$ ipython --no-banner

In [1]: import numpy as np

In [2]: import numpy.linalg as la

In [3]: np.set_printoptions(precision=3, suppress=True, linewidth=140, sign=" ")

In [4]: F = np.array([[1, -1, -1, 1, 1, -1, -1, 1],
   ...:     [1, -1, 1, -1, -1, 1, -1, 1],
   ...:     [1, 1, 1, 1, -1, -1, -1, -1],
   ...:     [1, 1, 1, 1, 1, 1, 1, 1]])

In [5]: out = np.array([[-2, 2], [-1, 0], [1, -1], [2, -2], [0, 1], [1, 0], [1, -1], [1, 1]])

In [6]: la.matrix_rank(np.vstack([F, out.T]))
Out[6]: np.int64(6)

In [7]: la.matrix_rank(F @ out)
Out[7]: np.int64(2)

In [8]: np.einsum("ik,kj->ij", F, out)
Out[8]: 
array([[-1,  4],
       [-1,  4],
       [-3, -2],
       [ 3,  0]])

In [9]: C2 = F.T @ F

In [10]: la.svd(F, compute_uv=False) ** 2
Out[10]: array([ 8.,  8.,  8.,  8.])

In [11]: np.diag(C2)
Out[11]: array([ 4,  4,  4,  4,  4,  4,  4,  4])

In [12]: np.trace(C2), (F ** 2).sum()
Out[12]: (np.int64(32), np.int64(32))

In [13]: np.allclose(C2, C2.T)
Out[13]: True

In [14]: Uu, s, vt = la.svd(F, full_matrices=False)

In [15]: (s > 1e-8).sum()
Out[15]: np.int64(4)

In [16]: np.round(vt @ vt.T, 3) + 0
Out[16]: 
array([[ 1.,  0.,  0.,  0.],
       [ 0.,  1.,  0.,  0.],
       [ 0.,  0.,  1.,  0.],
       [ 0.,  0.,  0.,  1.]])

In [17]: np.round(Uu.T @ Uu, 3) + 0
Out[17]: 
array([[ 1.,  0.,  0.,  0.],
       [ 0.,  1.,  0.,  0.],
       [ 0.,  0.,  1.,  0.],
       [ 0.,  0.,  0.,  1.]])

In [18]: Uu.shape, s.shape, vt.shape
Out[18]: ((4, 4), (4,), (4, 8))

In [19]: np.cumsum(s ** 2) / np.sum(s ** 2)
Out[19]: array([ 0.25,  0.5 ,  0.75,  1.  ])

In [20]: np.round(Uu.T @ F @ vt.T, 3) + 0
Out[20]: 
array([[ 2.828,  0.   ,  0.   ,  0.   ],
       [ 0.   ,  2.828,  0.   ,  0.   ],
       [ 0.   ,  0.   ,  2.828,  0.   ],
       [ 0.   ,  0.   ,  0.   ,  2.828]])

In [21]: la.norm(F, axis=0)
Out[21]: array([ 2.,  2.,  2.,  2.,  2.,  2.,  2.,  2.])

In [22]: F[2] @ F[3]
Out[22]: np.int64(0)

In [23]: np.round(la.norm(F) ** 2 / la.norm(F, 2) ** 2, 3)
Out[23]: np.float64(4.0)

In [24]: np.round(la.norm(F, 2), 3)
Out[24]: np.float64(2.828)

In [25]: np.round(la.norm(F[2] - F[3]), 3)
Out[25]: np.float64(4.0)

In [26]: round(la.norm(F[2], 1), 3), round(la.norm(F[2], np.inf), 3)
Out[26]: (np.float64(8.0), np.float64(1.0))

In [27]: np.round(la.norm(F, 1), 3), round(la.norm(F, np.inf), 3)
Out[27]: (np.float64(4.0), np.float64(8.0))

In [28]: la.norm(F, axis=1).argmax()
Out[28]: np.int64(0)

In [29]: M = np.array([[1, 0, 0, 0], [3, 1, 0, 0], [-2, 4, 1, 0], [-2, 3, 2, 1]])

In [30]: M
Out[30]: 
array([[ 1,  0,  0,  0],
       [ 3,  1,  0,  0],
       [-2,  4,  1,  0],
       [-2,  3,  2,  1]])

In [31]: # triangular: eigenvalues sit on the diagonal

In [32]: w1 = np.array([[-4, -5, 4, 5, 0],
    ...:     [2, -2, 0, 2, 0],
    ...:     [1, 2, -3, -3, -4],
    ...:     [4, 3, 0, -4, 3],
    ...:     [0, 4, -5, 3, -4],
    ...:     [1, 3, 0, 0, -4],
    ...:     [5, 2, -5, -2, -3],
    ...:     [3, -5, 4, 5, 1]])

In [33]: b = np.array([1, 2, -2, -1, -1])

In [34]: act = np.maximum(F @ w1 + b, 0)

In [35]: (act > 0).mean(axis=0)
Out[35]: array([ 0.25,  0.25,  0.75,  0.75,  0.5 ])

In [36]: act
Out[36]: 
array([[  0,   0,   9,  11,  10],
       [  0,   0,  13,   7,   0],
       [  0,   0,   5,   0,   8],
       [ 13,   4,   0,   5,   0]])

In [37]: Z = np.array([[0, -1], [1, 0], [-2, 2], [-1, 2], [-1, 1]])

In [38]: (act @ Z).round(6).argmax(axis=1)
Out[38]: array([ 1,  1,  1,  0])

In [39]: w1 @ Z
Out[39]: 
array([[-18,  22],
       [ -4,   2],
       [ 15, -17],
       [  4,  -9],
       [ 15,  -8],
       [  7,  -5],
       [ 17, -22],
       [-19,  16]])

In [40]: act @ Z
Out[40]: 
array([[-39,  50],
       [-33,  40],
       [-18,  18],
       [ -1,  -3]])
